>>> import numpy as np
>>> import numpy.linalg as la
>>> np.set_printoptions(precision=3, suppress=True, linewidth=100)
>>> E = np.loadtxt("block11.csv", delimiter=",")
>>> print(E)
[[ 5.337  2.992  3.682 -5.785 -5.25  -1.003]
 [ 2.544  0.182  4.73  -2.843 -1.52  -1.751]
 [ 2.179  0.543 -0.159  0.157  5.151  3.198]
 [ 2.049  0.756  3.154 -2.142 -2.896 -0.352]
 [ 1.283 -3.486  5.689  1.917 -3.077 -6.643]
 [ 2.436 -0.744  0.747  2.581 -7.276 -3.19 ]
 [-0.11  -2.139  4.938  0.081  2.425 -1.531]
 [ 3.796  0.821  4.224 -3.273 -2.748 -2.112]
 [ 3.764  2.97  -0.479 -1.965 -6.215  1.66 ]
 [ 1.043  0.801  2.952 -1.515 -7.189 -0.757]
 [-1.271  1.408  1.284 -1.447 -1.505  4.537]
 [-1.761 -1.417  4.83  -0.626  0.913  0.401]
 [ 2.059 -0.636  5.471 -2.458  0.273 -2.19 ]
 [ 4.575  4.017 -2.419 -2.213 -2.932  4.274]
 [ 8.077  1.695  0.165 -1.386 -1.667 -2.498]
 [ 2.349 -1.685  8.122 -3.173 -0.3   -5.14 ]
 [ 3.611 -1.083  7.199 -3.463  1.004 -4.571]
 [ 3.51   2.87   1.961 -4.448 -1.29   2.343]
 [ 0.725  0.153  1.576 -0.11  -0.261  1.42 ]
 [ 2.859 -0.706  4.108 -0.598 -5.482 -4.27 ]
 [ 4.538  0.482  3.144 -2.38   1.837 -1.276]
 [ 0.955  4.379 -2.092 -3.225  0.724  8.859]
 [ 2.827 -1.774  4.473  0.3   -2.269 -4.823]
 [ 0.81  -1.736  7.186 -2.114 -1.152 -3.817]
 [ 6.328  3.028  1.805 -5.013  1.643  1.214]
 [ 3.386  0.55   1.958 -0.904 -2.678 -1.2  ]]
>>> gram = np.cov(E, rowvar=False)
>>> np.round(la.eigvalsh(gram)[::-1], 3) + 0
array([21.201, 10.418,  6.727,  3.591,  0.   ,  0.   ])
>>> round(np.corrcoef(E[:, 5], E[:, 0])[0, 1], 3)
np.float64(-0.133)
>>> print(np.argsort(-E.std(axis=0).round(6), kind="stable"))
[5 4 2 0 1 3]
>>> np.argwhere(np.triu(np.abs(np.corrcoef(E.T)) > 0.8, 1))
array([], shape=(0, 2), dtype=int64)
>>> left, sig, VT = la.svd(E)
>>> np.argmax(sig[:-1] / (sig[1:] + 1e-6)) + 1
np.int64(5)
>>> M2 = left[:, :5] @ np.diag(sig[:5]) @ VT[:5]
>>> print(np.round(la.norm(E - M2, 2), 3), round(sig[5], 3))
0.0 0.0
>>> round(float(np.abs(E - M2).max()), 3)
0.0
>>> la.matrix_rank(M2)
np.int64(5)
>>> print(la.matrix_rank(E, rtol=0.05))
5
>>> J = np.loadtxt("layer18.csv", delimiter=",")
>>> J
array([[0., 0., 1., 0.],
       [1., 0., 0., 0.],
       [0., 0., 0., 1.],
       [0., 1., 0., 0.]])
>>> hat = np.triu(np.array([[-5, 2, 1, 4], [5, -2, -1, -1], [4, -5, -5, -2], [-3, -5, -2, 5]]), 1) + np.eye(4)
>>> M2 = hat @ J @ la.inv(hat)
>>> hat @ J - J @ hat
array([[ 2.,  4.,  0.,  3.],
       [ 0., -3., -1., -5.],
       [ 0., -2.,  0.,  0.],
       [ 0.,  0.,  1.,  1.]])
>>> np.round(np.poly(M2), 3) + 0
array([ 1.,  0.,  0.,  0., -1.])
>>> la.matrix_rank(M2)
np.int64(4)
>>> np.trace(M2), np.trace(J)
(np.float64(0.0), np.float64(0.0))
>>> J[:, 0] @ J[:, 1]
np.float64(0.0)
>>> la.pinv(J)
array([[0., 1., 0., 0.],
       [0., 0., 0., 1.],
       [1., 0., 0., 0.],
       [0., 0., 1., 0.]])
>>> J @ J.T
array([[1., 0., 0., 0.],
       [0., 1., 0., 0.],
       [0., 0., 1., 0.],
       [0., 0., 0., 1.]])
>>> data = np.loadtxt("case5.csv", delimiter=",")
>>> data
array([[-0.913,  0.869,  1.24 ,  1.281,  1.938,  0.009, -0.689],
       [ 1.565, -0.522,  0.562,  1.031,  0.372,  1.777,  1.266],
       [-0.783,  1.902, -0.583,  1.19 , -1.184,  0.088,  1.267],
       [ 0.13 ,  1.443, -1.007, -1.453,  0.822,  1.678, -0.533],
       [-0.13 , -0.726, -1.627,  1.61 , -0.337,  0.704, -1.616],
       [-0.391, -0.638, -1.72 ,  0.082,  1.671, -0.737,  1.461],
       [-2.217, -1.157,  0.432, -0.414, -0.344,  1.407,  0.536]])
>>> M2 = la.inv(data)
>>> print(round(la.cond(data), 3))
1.0
>>> np.round(la.slogdet(data)[0], 3)
np.float64(1.0)
>>> (np.abs(M2) > 1e-9).astype(int)
array([[1, 1, 1, 1, 1, 1, 1],
       [1, 1, 1, 1, 1, 1, 1],
       [1, 1, 1, 1, 1, 1, 1],
       [1, 1, 1, 1, 1, 1, 1],
       [1, 1, 1, 1, 1, 1, 1],
       [1, 1, 1, 1, 1, 1, 1],
       [1, 1, 1, 1, 1, 1, 1]])
>>> vec = np.array([0, 2, 2, 0, 2, 1, 1])
>>> rhs = data @ vec
>>> b, lr = np.zeros(7), 1 / la.norm(data, 2) ** 2
>>> for i in range(4):
...     b -= lr * data.T @ (data @ b - rhs)
...     if i % 1 == 0: print(i, round(la.norm(data @ b - rhs), 3))
... 
0 0.0
1 0.0
2 0.0
3 0.0
>>> round(float(la.cond(data)), 3)
1.0
>>> b.round(3) + 0
array([0., 2., 2., 0., 2., 1., 1.])
>>> rng = np.random.default_rng(501)
>>> m1 = np.array([[2, 0, 0, 0, -2, 2, -3],
...     [1, -2, 0, 3, -1, 1, -2],
...     [-1, 1, -2, -3, -1, -1, 0],
...     [-3, 0, -3, 2, 3, 2, -2],
...     [-1, -1, -2, 1, 3, 2, 0],
...     [-1, -1, 1, -1, -2, -3, -3],
...     [-3, -2, -1, 0, -2, -2, 3]]) * (rng.random((7, 7)) < 0.3)
>>> m1
array([[ 0,  0,  0,  0,  0,  0, -3],
       [ 0, -2,  0,  0,  0,  0,  0],
       [-1,  0,  0,  0,  0, -1,  0],
       [ 0,  0,  0,  0,  0,  2,  0],
       [ 0,  0,  0,  0,  3,  2,  0],
       [ 0, -1,  0,  0,  0, -3,  0],
       [-3,  0,  0,  0,  0,  0,  0]])
>>> # column 3 repeats column 2
>>> M2 = np.array([[7, 0, 8],
...     [3, 9, 9],
...     [0, 3, 8],
...     [4, 6, 1],
...     [6, 9, 1],
...     [8, 8, 7],
...     [2, 4, 2]])
>>> M2.T @ m1.T
array([[ -6,  -6, -15,  16,  34, -27, -21],
       [-12, -18,  -8,  16,  43, -33,   0],
       [ -6, -18, -15,  14,  17, -30, -24]])
>>> la.matrix_rank(m1 @ M2)
np.int64(3)
>>> M2 @ m1
Traceback (most recent call last):
  File "<python-input-47>", line 1, in <module>
    M2 @ m1
    ~~~^~~~
ValueError: matmul: Input operand 1 has a mismatch in its core dimension 0, with gufunc signature (n?,k),(k,m?)->(n?,m?) (size 7 is different from 3)
>>> print(np.einsum("ik,kj->ij", m1, M2))
[[ -6 -12  -6]
 [ -6 -18 -18]
 [-15  -8 -15]
 [ 16  16  14]
 [ 34  43  17]
 [-27 -33 -30]
 [-21   0 -24]]
>>> np.vstack([m1, M2.T]).shape
(10, 7)
>>> la.matrix_rank(np.vstack([m1, M2.T]))
np.int64(7)
>>> np.einsum("ij,ij->i", m1, m1)
array([ 9,  4,  2,  4, 13, 10,  9])
